% python3 -q
>>> import numpy as np
>>> np.set_printoptions(precision=2, suppress=True, linewidth=140)
>>> rd = lambda a: np.round(a, 2) + 0
>>> K = np.array([[-100, 1, 3, 1], [0, -40, 3, 1], [0, 1, 1, 1], [0, 3, 0, -37]])
>>> rng = np.random.default_rng(52748)
>>> lab = rng.permutation(4)
>>> Y = K[:, lab] * rng.choice([-1, 1], 4)
>>> print(Y)
[[-100    1    3    1]
 [   0    1    3  -40]
 [   0    1    1    1]
 [   0  -37    0    3]]
>>> left, _, Vt = np.linalg.svd(K.T @ Y)
>>> print(rd(np.linalg.lstsq(K, Y)[0]))
[[1. 0. 0. 0.]
 [0. 0. 0. 1.]
 [0. 0. 1. 0.]
 [0. 1. 0. 0.]]
>>> print(rd(left @ Vt))
[[1. 0. 0. 0.]
 [0. 0. 0. 1.]
 [0. 0. 1. 0.]
 [0. 1. 0. 0.]]
>>> print(lab)
[0 3 2 1]
>>> th = np.radians(120)
>>> Rm = np.eye(4)
>>> Rm[2, 2] = Rm[0, 0] = np.cos(th)
>>> Rm[2, 0], Rm[0, 2] = -np.sin(th), np.sin(th)
>>> print(rd(Rm))
[[-0.5   0.    0.87  0.  ]
 [ 0.    1.    0.    0.  ]
 [-0.87  0.   -0.5   0.  ]
 [ 0.    0.    0.    1.  ]]
>>> Y = K @ Rm.T
>>> print(rd(np.abs(Y - K).max(axis=0)))
[152.6   0.   82.1   0. ]
>>> print(rd(np.linalg.svd(K, compute_uv=False)), rd(np.linalg.svd(Y, compute_uv=False)))
[100.06  41.1   36.06   1.08] [100.06  41.1   36.06   1.08]
>>> print(rd(Y))
[[ 52.6    1.    85.1    1.  ]
 [  2.6  -40.    -1.5    1.  ]
 [  0.87   1.    -0.5    1.  ]
 [  0.     3.     0.   -37.  ]]
>>> x = np.array([0, 2, 1, 2])
>>> y = K @ x
>>> beta, lr = np.zeros(4), 1 / np.linalg.norm(K, 2) ** 2
>>> for i in range(20):
...     beta -= lr * K.T @ (K @ beta - y)
...     if i % 5 == 0: print(i, round(np.linalg.norm(K @ beta - y), 2))
... 
0 87.67
5 42.77
10 21.05
15 10.45
>>> print(rd(beta))
[-0.04  1.83 -0.14  1.86]
>>> print(rd(np.linalg.eigvals(K)))
[-100.    -40.8   -36.28    1.08]
>>> print(rd(np.linalg.det(K.T)))
-159700.0
>>> print(rd(np.linalg.eigvals(K).sum().real))
-176.0
>>> E = np.loadtxt("w.csv", delimiter=",")
>>> print(E)
[[ 1.  0.  0.  0.]
 [ 3.  1.  0.  0.]
 [-2. -3.  1.  0.]
 [ 0. -3. -2.  1.]]
>>> evals, evecs = np.linalg.eig(E)
>>> print(rd(np.sort(np.linalg.eigvals(np.linalg.inv(E)))))
[1.+0.j 1.+0.j 1.+0.j 1.+0.j]
>>> print(E @ evecs[:, 0] - evals[0] * evecs[:, 0])
[0. 0. 0. 0.]
>>> print(np.linalg.norm(E, axis=1).argmax())
2
>>> print([int(np.linalg.matrix_rank(np.linalg.matrix_power(E, p))) for p in range(1, 5)])
[4, 4, 4, 4]
>>> print(E @ E)
[[  1.   0.   0.   0.]
 [  6.   1.   0.   0.]
 [-13.  -6.   1.   0.]
 [ -5.   0.  -4.   1.]]
>>> th = np.radians(45)
>>> Rm = np.eye(4)
>>> Rm[1, 1] = Rm[2, 2] = np.cos(th)
>>> Rm[1, 2], Rm[2, 1] = -np.sin(th), np.sin(th)
>>> print(rd(Rm))
[[ 1.    0.    0.    0.  ]
 [ 0.    0.71 -0.71  0.  ]
 [ 0.    0.71  0.71  0.  ]
 [ 0.    0.    0.    1.  ]]
>>> Y = E @ Rm.T
>>> print(np.allclose(E @ E.T, Y @ Y.T))
True
>>> print(rd(np.linalg.svd(E, compute_uv=False)), rd(np.linalg.svd(Y, compute_uv=False)))
[5.12 3.21 1.59 0.04] [5.12 3.21 1.59 0.04]
>>> print(np.allclose(np.linalg.norm(E, axis=1), np.linalg.norm(Y, axis=1)))
True
>>> X = np.load("sample5.npy")
>>> print(X)
[[-1  0  0]
 [-1 -2  0]
 [-5 -5 -8]]
>>> print(rd(np.linalg.norm(X) ** 2 / np.linalg.norm(X, 2) ** 2))
1.03
>>> print(rd(np.linalg.norm(X[1] - X[0])))
2.0
